$ ipython --no-banner

In [1]: import numpy as np

In [2]: np.set_printoptions(precision=3, suppress=True, linewidth=100, sign=" ")

In [3]: def rd(a):
   ...:     return np.round(a, 3) + 0
   ...: 

In [4]: K = np.load("test4.npy")

In [5]: print(K)
[[ 2.1  2.  -1.   0.   2.  -1. ]
 [ 0.   1.1 -1.   2.  -2.   2. ]
 [-1.  -1.   0.1  2.   1.  -2. ]
 [ 2.   2.   2.  -1.9 -2.  -2. ]
 [ 2.   1.   2.  -1.  -1.9  2. ]
 [ 2.   2.  -1.   0.   2.  -0.9]]

In [6]: x0 = np.array([1, 0, 1, 3, 3, 2])

In [7]: y = K @ x0

In [8]: coef, lr = np.zeros(6), 1 / np.linalg.norm(K, 2) ** 2

In [9]: for i in range(25):
   ...:     coef -= lr * K.T @ (K @ coef - y)
   ...:     if i % 5 == 0: print(i, round(np.linalg.norm(K @ coef - y), 3))
   ...: 
0 7.755
5 3.993
10 2.984
15 2.244
20 1.689

In [10]: print(rd(np.linalg.cond(K)))
116.837

In [11]: r0 = np.array([0, -2, 0, -1, -1, 2])

In [12]: B = K + np.outer(r0, np.eye(6)[1])

In [13]: print(rd(np.linalg.det(B) / np.linalg.det(K)), rd(1 + np.linalg.solve(K, r0)[1]))
17.227 17.227

In [14]: B = np.array([[-3, 0, 0, 2, 1, -3, 2, -3, 1, 2, 1, -3],
    ...:     [0, -1, 2, 2, -1, -3, -3, -1, -2, -2, 3, 2]])

In [15]: m1 = B.T @ B

In [16]: print(m1)
[[  9   0   0  -6  -3   9  -6   9  -3  -6  -3   9]
 [  0   1  -2  -2   1   3   3   1   2   2  -3  -2]
 [  0  -2   4   4  -2  -6  -6  -2  -4  -4   6   4]
 [ -6  -2   4   8   0 -12  -2  -8  -2   0   8  -2]
 [ -3   1  -2   0   2   0   5  -2   3   4  -2  -5]
 [  9   3  -6 -12   0  18   3  12   3   0 -12   3]
 [ -6   3  -6  -2   5   3  13  -3   8  10  -7 -12]
 [  9   1  -2  -8  -2  12  -3  10  -1  -4  -6   7]
 [ -3   2  -4  -2   3   3   8  -1   5   6  -5  -7]
 [ -6   2  -4   0   4   0  10  -4   6   8  -4 -10]
 [ -3  -3   6   8  -2 -12  -7  -6  -5  -4  10   3]
 [  9  -2   4  -2  -5   3 -12   7  -7 -10   3  13]]

In [17]: # symmetric

In [18]: print(rd(np.linalg.norm(m1, 2) / np.linalg.norm(m1)))
0.714

In [19]: print(np.linalg.cond(m1) > 100)
True

In [20]: vals, V = np.linalg.eigh(m1)

In [21]: print(rd(np.linalg.eigvalsh(m1 @ m1)))
[    0.     0.     0.     0.     0.     0.     0.     0.     0.     0.  2500.  2601.]

In [22]: print((vals > 1e-8).sum(), (vals < -1e-8).sum())
2 0

In [23]: print(vals.sum(), np.trace(m1))
101.0 101

In [24]: print(rd(V.T @ V))
[[ 1.  0.  0.  0.  0.  0.  0.  0.  0.  0.  0.  0.]
 [ 0.  1.  0.  0.  0.  0.  0.  0.  0.  0.  0.  0.]
 [ 0.  0.  1.  0.  0.  0.  0.  0.  0.  0.  0.  0.]
 [ 0.  0.  0.  1.  0.  0.  0.  0.  0.  0.  0.  0.]
 [ 0.  0.  0.  0.  1.  0.  0.  0.  0.  0.  0.  0.]
 [ 0.  0.  0.  0.  0.  1.  0.  0.  0.  0.  0.  0.]
 [ 0.  0.  0.  0.  0.  0.  1.  0.  0.  0.  0.  0.]
 [ 0.  0.  0.  0.  0.  0.  0.  1.  0.  0.  0.  0.]
 [ 0.  0.  0.  0.  0.  0.  0.  0.  1.  0.  0.  0.]
 [ 0.  0.  0.  0.  0.  0.  0.  0.  0.  1.  0.  0.]
 [ 0.  0.  0.  0.  0.  0.  0.  0.  0.  0.  1.  0.]
 [ 0.  0.  0.  0.  0.  0.  0.  0.  0.  0.  0.  1.]]

In [25]: print(rd(np.linalg.eigvalsh(m1 + 5 * np.eye(12))))
[  5.   5.   5.   5.   5.   5.   5.   5.   5.   5.  55.  56.]

In [26]: print(rd(np.abs(np.linalg.eigvals(m1)).max()))
51.0

In [27]: print(np.allclose(m1 @ m1.T, m1.T @ m1))
True

In [28]: print(rd(np.sort(np.abs(np.linalg.eigvals(m1)))))
[  0.   0.   0.   0.   0.   0.   0.   0.   0.   0.  50.  51.]

In [29]: print(rd(np.linalg.det(m1)))
0.0

In [30]: print(np.linalg.matrix_power(m1, 2))
[[ 459    0    0 -306 -153  459 -306  459 -153 -306 -153  459]
 [   0   50 -100 -100   50  150  150   50  100  100 -150 -100]
 [   0 -100  200  200 -100 -300 -300 -100 -200 -200  300  200]
 [-306 -100  200  404    2 -606  -96 -406  -98    4  402 -106]
 [-153   50 -100    2  101   -3  252 -103  151  202  -99 -253]
 [ 459  150 -300 -606   -3  909  144  609  147   -6 -603  159]
 [-306  150 -300  -96  252  144  654 -156  402  504 -348 -606]
 [ 459   50 -100 -406 -103  609 -156  509  -53 -206 -303  359]
 [-153  100 -200  -98  151  147  402  -53  251  302 -249 -353]
 [-306  100 -200    4  202   -6  504 -206  302  404 -198 -506]
 [-153 -150  300  402  -99 -603 -348 -303 -249 -198  501  147]
 [ 459 -100  200 -106 -253  159 -606  359 -353 -506  147  659]]

In [31]: print((m1 + m1.T) / 2)
[[  9.   0.   0.  -6.  -3.   9.  -6.   9.  -3.  -6.  -3.   9.]
 [  0.   1.  -2.  -2.   1.   3.   3.   1.   2.   2.  -3.  -2.]
 [  0.  -2.   4.   4.  -2.  -6.  -6.  -2.  -4.  -4.   6.   4.]
 [ -6.  -2.   4.   8.   0. -12.  -2.  -8.  -2.   0.   8.  -2.]
 [ -3.   1.  -2.   0.   2.   0.   5.  -2.   3.   4.  -2.  -5.]
 [  9.   3.  -6. -12.   0.  18.   3.  12.   3.   0. -12.   3.]
 [ -6.   3.  -6.  -2.   5.   3.  13.  -3.   8.  10.  -7. -12.]
 [  9.   1.  -2.  -8.  -2.  12.  -3.  10.  -1.  -4.  -6.   7.]
 [ -3.   2.  -4.  -2.   3.   3.   8.  -1.   5.   6.  -5.  -7.]
 [ -6.   2.  -4.   0.   4.   0.  10.  -4.   6.   8.  -4. -10.]
 [ -3.  -3.   6.   8.  -2. -12.  -7.  -6.  -5.  -4.  10.   3.]
 [  9.  -2.   4.  -2.  -5.   3. -12.   7.  -7. -10.   3.  13.]]

In [32]: print(m1 @ m1)
[[ 459    0    0 -306 -153  459 -306  459 -153 -306 -153  459]
 [   0   50 -100 -100   50  150  150   50  100  100 -150 -100]
 [   0 -100  200  200 -100 -300 -300 -100 -200 -200  300  200]
 [-306 -100  200  404    2 -606  -96 -406  -98    4  402 -106]
 [-153   50 -100    2  101   -3  252 -103  151  202  -99 -253]
 [ 459  150 -300 -606   -3  909  144  609  147   -6 -603  159]
 [-306  150 -300  -96  252  144  654 -156  402  504 -348 -606]
 [ 459   50 -100 -406 -103  609 -156  509  -53 -206 -303  359]
 [-153  100 -200  -98  151  147  402  -53  251  302 -249 -353]
 [-306  100 -200    4  202   -6  504 -206  302  404 -198 -506]
 [-153 -150  300  402  -99 -603 -348 -303 -249 -198  501  147]
 [ 459 -100  200 -106 -253  159 -606  359 -353 -506  147  659]]

In [33]: mat = np.load("a.npy")

In [34]: print(mat)
[[  0   1   2  -2   1   3  -3   0]
 [ -2   3   3  -3   2   2   1   1]
 [  0  -3   3   0   2   3   1   3]
 [ -1   1   1   1  -3  -2   0  -2]
 [ -2   2  -2   0   2   0   2  -3]
 [ -6  10  11 -11   7   9   0   3]]

In [35]: # looks like rank 5

In [36]: print(np.unique(mat.round(6), axis=0).shape)
(6, 8)

In [37]: print(np.linalg.lstsq(mat[:-1].T, mat[-1])[2])
5

In [38]: print(rd(mat @ np.linalg.pinv(mat) @ mat))
[[  0.   1.   2.  -2.   1.   3.  -3.   0.]
 [ -2.   3.   3.  -3.   2.   2.   1.   1.]
 [  0.  -3.   3.   0.   2.   3.   1.   3.]
 [ -1.   1.   1.   1.  -3.  -2.   0.  -2.]
 [ -2.   2.  -2.   0.   2.   0.   2.  -3.]
 [ -6.  10.  11. -11.   7.   9.   0.   3.]]

In [39]: print(rd(np.trace(np.linalg.pinv(mat) @ mat)))
5.0

In [40]: print(np.abs(np.diag(np.linalg.qr(mat)[1])) > 1e-9)
[ True  True  True  True  True False]

In [41]: E = np.load("m.npy")

In [42]: print(E)
[[-1  0  0  0]
 [ 0  1  1  0]
 [ 0 -3 -2  0]
 [ 0  0  0 -1]]

In [43]: # 3 groups of indices that never mix

In [44]: B = E / np.linalg.norm(E, axis=1, keepdims=True)

In [45]: C2 = B @ B.T

In [46]: print(rd(C2[2]))
[ 0.    -0.981  1.     0.   ]

In [47]: print(rd(np.linalg.norm(B, axis=1)))
[ 1.  1.  1.  1.]

In [48]: print(np.argwhere(np.triu(np.abs(C2) > 0.95, 1)))
[[ 1  2]]

In [49]: B = np.array([[2, -2, 2], [-2, 0, 2], [1, 1, 3], [2, 3, 0]])

In [50]: print(np.einsum("ik,kj->ji", E, B))
[[ -2  -1   4  -2]
 [  2   1  -2  -3]
 [ -2   5 -12   0]]

In [51]: data = np.loadtxt("dump.csv", delimiter=",")

In [52]: print(data)
[[ 1.  0.  0.  0.  0.]
 [-1.  1.  0.  0.  0.]
 [-1.  1.  1.  0.  0.]
 [ 1. -2.  0.  1.  0.]
 [ 1.  0.  0.  1.  1.]]

In [53]: th = np.radians(60)

In [54]: r_ = np.eye(5)

In [55]: r_[3, 3] = r_[1, 1] = np.cos(th)

In [56]: r_[3, 1], r_[1, 3] = -np.sin(th), np.sin(th)

In [57]: print(rd(r_))
[[ 1.     0.     0.     0.     0.   ]
 [ 0.     0.5    0.     0.866  0.   ]
 [ 0.     0.     1.     0.     0.   ]
 [ 0.    -0.866  0.     0.5    0.   ]
 [ 0.     0.     0.     0.     1.   ]]

In [58]: B = data @ r_.T

In [59]: print(rd(np.linalg.det(r_)), np.trace(r_))
1.0 4.0

In [60]: print(rd(B))
[[ 1.     0.     0.     0.     0.   ]
 [-1.     0.5    0.    -0.866  0.   ]
 [-1.     0.5    1.    -0.866  0.   ]
 [ 1.    -0.134  0.     2.232  0.   ]
 [ 1.     0.866  0.     0.5    1.   ]]

In [61]: print(rd(np.abs(B - data).max(axis=0)))
[ 0.     1.866  0.     1.232  0.   ]

In [62]: Q, r_ = np.linalg.qr(data)

In [63]: print(rd(Q.T @ Q))
[[ 1.  0.  0.  0.  0.]
 [ 0.  1.  0.  0.  0.]
 [ 0.  0.  1.  0.  0.]
 [ 0.  0.  0.  1.  0.]
 [ 0.  0.  0.  0.  1.]]

In [64]: print(np.trace(Q @ Q.T))
5.0

In [65]: print(rd(Q @ r_))
[[ 1.  0.  0.  0.  0.]
 [-1.  1.  0.  0.  0.]
 [-1.  1.  1.  0.  0.]
 [ 1. -2.  0.  1.  0.]
 [ 1.  0.  0.  1.  1.]]

In [66]: print(rd(np.abs(np.diag(r_))))
[ 2.236  1.673  0.886  0.953  0.316]

In [67]: print(np.allclose(r_.T @ r_, data.T @ data))
True

In [68]: vals, V = np.linalg.eig(data)

In [69]: print(data @ V[:, 0] - vals[0] * V[:, 0])
[ 0.  0.  0.  0.  0.]

In [70]: print(vals)
[ 1.  1.  1.  1.  1.]

In [71]: print(rd(np.sort(np.linalg.eigvals(np.linalg.inv(data)))))
[ 1.  1.  1.  1.  1.]

In [72]: print([int(np.linalg.matrix_rank(np.linalg.matrix_power(data, p))) for p in range(1, 6)])
[5, 5, 5, 5, 5]

In [73]: print(np.linalg.matrix_rank(data - data[0, 0] * np.eye(5)))
3

In [74]: print(np.prod(np.diag(data)), rd(np.linalg.det(data)))
1.0 1.0

In [75]: print(rd(np.sort(np.linalg.eigvals(data))))
[ 1.  1.  1.  1.  1.]

In [76]: Uu, sv, Vt = np.linalg.svd(m1)

In [77]: print(rd(sv))
[ 51.  50.   0.   0.   0.   0.   0.   0.   0.   0.   0.   0.]

In [78]: B = Uu[:, :2] @ np.diag(sv[:2]) @ Vt[:2]

In [79]: print(rd(np.abs(m1 - B).max()))
0.0

In [80]: print(rd(np.linalg.norm(m1 - B, 2)), rd(sv[2]))
0.0 0.0

In [81]: print(np.linalg.matrix_rank(m1, rtol=0.05))
2

In [82]: F = np.loadtxt("case16.csv", delimiter=",")

In [83]: print(F)
[[ 1. -2.  0.  0.  0.  0.]
 [-1.  2.  0.  0.  0.  0.]
 [ 0. -2.  0.  0.  0.  0.]
 [ 0.  0.  1. -2.  0.  0.]
 [ 0.  0. -1.  2.  0.  0.]
 [ 0.  0.  0. -2.  0.  0.]
 [ 0.  0.  0.  0.  1. -2.]
 [ 0.  0.  0.  0. -1.  2.]
 [ 0.  0.  0.  0.  0. -2.]]

In [84]: rng = np.random.default_rng(2121)

In [85]: B = F + rng.integers(-2, 3, (9, 3)) @ rng.integers(-2, 3, (3, 6))

In [86]: print(B)
[[ -1.  -3.   0.  -1.   0.   1.]
 [ -7.   3.  -6.  -2.  -3.   2.]
 [  2.  -6.   0.   2.   0.   4.]
 [ -6.  -2.  -3.  -4.  -2.   4.]
 [ -1.  -1.   1.   1.   1.   0.]
 [  6.   0.   2.   1.   1.  -1.]
 [ -1.  -6.   2.   0.   2.   3.]
 [-10.   2.  -8.  -4.  -5.   4.]
 [ -4.   3.   0.  -3.   0.  -5.]]

In [87]: print(B - F)
[[ -2.  -1.   0.  -1.   0.   1.]
 [ -6.   1.  -6.  -2.  -3.   2.]
 [  2.  -4.   0.   2.   0.   4.]
 [ -6.  -2.  -4.  -2.  -2.   4.]
 [ -1.  -1.   2.  -1.   1.   0.]
 [  6.   0.   2.   3.   1.  -1.]
 [ -1.  -6.   2.   0.   1.   5.]
 [-10.   2.  -8.  -4.  -4.   2.]
 [ -4.   3.   0.  -3.   0.  -3.]]

In [88]: print(rd(np.linalg.svd(B - F, compute_uv=False)))
[ 20.496  11.545   6.052   0.      0.      0.   ]

In [89]: x0 = np.array([1, -1, -2, 2, -2, -2])

In [90]: y = F @ x0

In [91]: print(y)
[ 3. -3.  2. -6.  6. -4.  2. -2.  4.]

In [92]: print(rd(np.linalg.lstsq(F, y)[0]))
[ 1. -1. -2.  2. -2. -2.]

In [93]: y = y + 0.1 * rng.normal(size=9)

In [94]: print(rd(y))
[ 2.97  -2.954  2.08  -5.945  5.971 -4.135  2.025 -2.128  3.94 ]

In [95]: coef, *_ = np.linalg.lstsq(F, y)

In [96]: print(rd(F.T @ (y - F @ coef)))
[ 0.  0.  0.  0.  0.  0.]

In [97]: print(coef.round())
[ 1. -1. -2.  2. -2. -2.]

In [98]: B = np.c_[F[:, :5] @ np.array([[-2, -1, -1, -1, -2],
    ...:     [0, -2, 1, -2, -2],
    ...:     [-2, 0, 0, 0, 0],
    ...:     [-2, 2, 0, 1, -1],
    ...:     [-2, -2, -2, -1, -1]]), np.array([2, -1, -3, 1, 3, 2, 1, 0, -3])]

In [99]: print(B)
[[-2.  3. -3.  3.  2.  2.]
 [ 2. -3.  3. -3. -2. -1.]
 [ 0.  4. -2.  4.  4. -3.]
 [ 2. -4.  0. -2.  2.  1.]
 [-2.  4.  0.  2. -2.  3.]
 [ 4. -4.  0. -2.  2.  2.]
 [-2. -2. -2. -1. -1.  1.]
 [ 2.  2.  2.  1.  1.  0.]
 [ 0.  0.  0.  0.  0. -3.]]

In [100]: print(rd(np.linalg.norm(B - F @ np.linalg.lstsq(F, B)[0], axis=0)))
[ 0.  0.  0.  0.  0.  3.]

In [101]: print(rd(np.linalg.norm(np.linalg.qr(F)[0].T @ B, axis=0) ** 2 / ((B ** 2).sum(axis=0) + 1e-12)))
[ 1.     1.     1.     1.     1.     0.763]

In [102]: print(np.linalg.matrix_rank(B))
6

In [103]: print(np.linalg.matrix_rank(np.c_[F, B]))
7

In [104]: th = np.deg2rad(149)

In [105]: arr = np.eye(4)

In [106]: arr[np.ix_([2, 0], [2, 0])] = [[np.cos(th), -np.sin(th)], [np.sin(th), np.cos(th)]]

In [107]: print(rd(arr))
[[-0.857  0.     0.515  0.   ]
 [ 0.     1.     0.     0.   ]
 [-0.515  0.    -0.857  0.   ]
 [ 0.     0.     0.     1.   ]]

In [108]: x0 = np.array([-1, -2, -3, 1])

In [109]: a = np.maximum(arr @ x0, 0)

In [110]: print(rd(np.tanh(arr @ x0)))
[-0.597 -0.964  0.996  0.762]

In [111]: print(rd(np.maximum(arr @ x0, 0) - np.maximum(-arr @ x0, 0)))
[-0.688 -2.     3.087  1.   ]

In [112]: print(rd(arr.T @ a))
[-1.59   0.    -2.646  1.   ]

In [113]: print(mat.sum(axis=1))
[ 2  7  9 -5 -1 23]

In [114]: print(np.diff(mat, axis=0))
[[ -2   2   1  -1   1  -1   4   1]
 [  2  -6   0   3   0   1   0   2]
 [ -1   4  -2   1  -5  -5  -1  -5]
 [ -1   1  -3  -1   5   2   2  -1]
 [ -4   8  13 -11   5   9  -2   6]]

In [115]: print(np.count_nonzero(mat))
40

In [116]: print(np.abs(mat).max())
11

In [117]: print(mat - mat[0])
[[ 0  0  0  0  0  0  0  0]
 [-2  2  1 -1  1 -1  4  1]
 [ 0 -4  1  2  1  0  4  3]
 [-1  0 -1  3 -4 -5  3 -2]
 [-2  1 -4  2  1 -3  5 -3]
 [-6  9  9 -9  6  6  3  3]]

In [118]: print(np.linalg.matrix_rank(mat))
5

In [119]: T = np.stack([m1, 2 * m1, m1[::-1]])

In [120]: print((T @ m1.T).shape)
(3, 12, 12)

In [121]: print(rd(np.linalg.eigvals(arr).sum().real))
0.286

In [122]: print(rd(np.linalg.det(2 * arr)), rd(np.linalg.det(arr)))
16.0 1.0

In [123]: print(rd(np.einsum("ij,ji->", arr, arr)))
2.939

In [124]: print(rd(np.kron(np.eye(2, dtype=int), arr)))
[[-0.857  0.     0.515  0.     0.     0.     0.     0.   ]
 [ 0.     1.     0.     0.     0.     0.     0.     0.   ]
 [-0.515  0.    -0.857  0.     0.     0.     0.     0.   ]
 [ 0.     0.     0.     1.     0.     0.     0.     0.   ]
 [ 0.     0.     0.     0.    -0.857  0.     0.515  0.   ]
 [ 0.     0.     0.     0.     0.     1.     0.     0.   ]
 [ 0.     0.     0.     0.    -0.515  0.    -0.857  0.   ]
 [ 0.     0.     0.     0.     0.     0.     0.     1.   ]]

In [125]: print(rd(np.linalg.det(arr.T)))
1.0
